$ python -q
>>> import numpy as np
>>> from numpy import linalg as LA
>>> np.set_printoptions(precision=3, suppress=True, linewidth=140, sign=" ")
>>> rnd = lambda a: np.round(a, 3) + 0
>>> feats = np.array([[-7, -4, -5, 3, 9],
...     [8, 4, 1, -7, 5],
...     [-6, 9, 2, -4, 2],
...     [-5, 5, -8, -9, -7],
...     [-1, 2, -8, 8, -4]])
>>> feats
array([[-7, -4, -5,  3,  9],
       [ 8,  4,  1, -7,  5],
       [-6,  9,  2, -4,  2],
       [-5,  5, -8, -9, -7],
       [-1,  2, -8,  8, -4]])
>>> u = np.array([1, 7])
>>> np.correlate(feats[0], feats[2], "full")
array([-14,  20,  -8, -45,   2, -51,  75,  63, -54])
>>> np.polyval(u, feats[0])
array([  0,   3,   2,  10,  16])
>>> np.convolve(feats[0], u)
array([ -7, -53, -33, -32,  30,  63])
>>> rng = np.random.default_rng(670253)
>>> Y = feats + rng.integers(-2, 3, (5, 3)) @ rng.integers(-2, 3, (3, 5))
>>> Y
array([[ -4,  -2,  -1,   6,  13],
       [  8,   0,   1, -13,   5],
       [ -1,   9,   6,  -2,   6],
       [ -3,   1,  -8, -13,  -7],
       [ -3,  -2, -12,   3,  -8]])
>>> Y - feats
array([[ 3,  2,  4,  3,  4],
       [ 0, -4,  0, -6,  0],
       [ 5,  0,  4,  2,  4],
       [ 2, -4,  0, -4,  0],
       [-2, -4, -4, -5, -4]])
>>> np.abs(Y - feats).sum(axis=1)
array([ 16,  10,  15,  10,  19])
>>> LA.matrix_rank(Y - feats, tol=1e-8)
np.int64(3)
>>> O = Y.astype(float).copy()
>>> for j in range(5):
...     O[:, j] -= O[:, :j] @ (O[:, :j].T @ O[:, j])
...     O[:, j] /= LA.norm(O[:, j])
... 
>>> rnd(O.T @ O)
array([[ 1.,  0.,  0.,  0.,  0.],
       [ 0.,  1.,  0.,  0.,  0.],
       [ 0.,  0.,  1.,  0.,  0.],
       [ 0.,  0.,  0.,  1.,  0.],
       [ 0.,  0.,  0.,  0.,  1.]])
>>> data = np.tanh(np.array([[-0.1, -1.2, -0.8, 0.0],
...     [1.0, 0.1, 1.1, 0.4],
...     [0.4, 0.1, 0.5, 0.6],
...     [-0.7, 0.6, -0.3, -0.1],
...     [-0.5, -0.2, 0.0, -0.7],
...     [0.4, 2.1, -0.7, 1.2],
...     [-0.4, 0.1, 0.4, 1.3],
...     [1.5, -0.2, -1.7, 1.2],
...     [1.4, 1.0, -1.3, 0.5],
...     [0.1, 2.1, -0.8, 0.6],
...     [0.0, 1.3, 0.8, 1.8],
...     [0.4, 2.2, 1.7, -0.3]]) @ np.array([[-1.3, 0.1, -0.2, -0.1, 0.0, -0.4, 0.9, 0.6],
...     [-1.8, -0.8, 0.0, -1.1, -0.4, -2.1, 0.1, -0.3],
...     [0.1, -1.9, 1.1, -1.2, 1.2, -0.6, 1.4, 0.1],
...     [0.5, 1.8, 1.6, -0.1, -0.3, -1.0, 2.6, 0.5]]))
>>> rnd(data)
array([[ 0.976,  0.986, -0.696,  0.98 , -0.446,  0.995, -0.869,  0.217],
       [-0.824, -0.874,  0.929, -0.917,  0.821, -0.932,  0.998,  0.706],
       [-0.336,  0.09 ,  0.892, -0.67 ,  0.363, -0.854,  0.99 ,  0.508],
       [-0.245, -0.159, -0.336, -0.217, -0.515, -0.604, -0.848, -0.592],
       [ 0.578, -0.818, -0.77 ,  0.327,  0.282,  0.867, -0.98 , -0.53 ],
       [-0.999,  0.952,  0.789, -0.926, -0.967, -1.   ,  0.991,  0.139],
       [ 0.774,  0.898,  0.989, -0.592,  0.05 , -0.92 ,  0.998,  0.397],
       [-0.821,  1.   , -0.245,  0.963, -0.981, -0.345,  0.969,  0.883],
       [-0.998,  0.991, -0.721,  0.264, -0.971, -0.983,  0.686,  0.578],
       [-0.999,  0.731,  0.06 , -0.89 , -0.963, -1.   ,  0.629, -0.336],
       [-0.876,  0.592,  0.999, -0.988, -0.1  , -1.   ,  1.   ,  0.53 ],
       [-1.   , -1.   ,  0.864, -1.   ,  0.848, -1.   ,  0.975, -0.38 ]])
>>> W1 = np.array([[2, 1, 2],
...     [0, 5, 1],
...     [4, 4, 1],
...     [3, 5, 3],
...     [0, 2, 1],
...     [3, 5, 4],
...     [0, 5, 1],
...     [4, 3, 1]])
>>> beta = np.array([0, 3, 1])
>>> H = np.maximum(data @ W1 + beta, 0)
>>> rnd((H > 0).mean(axis=0))
array([ 0.333,  0.667,  0.333])
>>> (H > 0).astype(int)
array([[ 1,  1,  1],
       [ 0,  1,  0],
       [ 1,  1,  0],
       [ 0,  0,  0],
       [ 0,  0,  1],
       [ 0,  1,  0],
       [ 1,  1,  1],
       [ 1,  1,  1],
       [ 0,  1,  0],
       [ 0,  0,  0],
       [ 0,  1,  0],
       [ 0,  0,  0]])
>>> Z = np.array([[-1, 5, 2], [-2, 4, -1], [-4, 0, -2]])
>>> (H @ Z).round(6).argmax(axis=1)
array([ 1,  1,  1,  0,  1,  1,  1,  1,  1,  0,  1,  0])
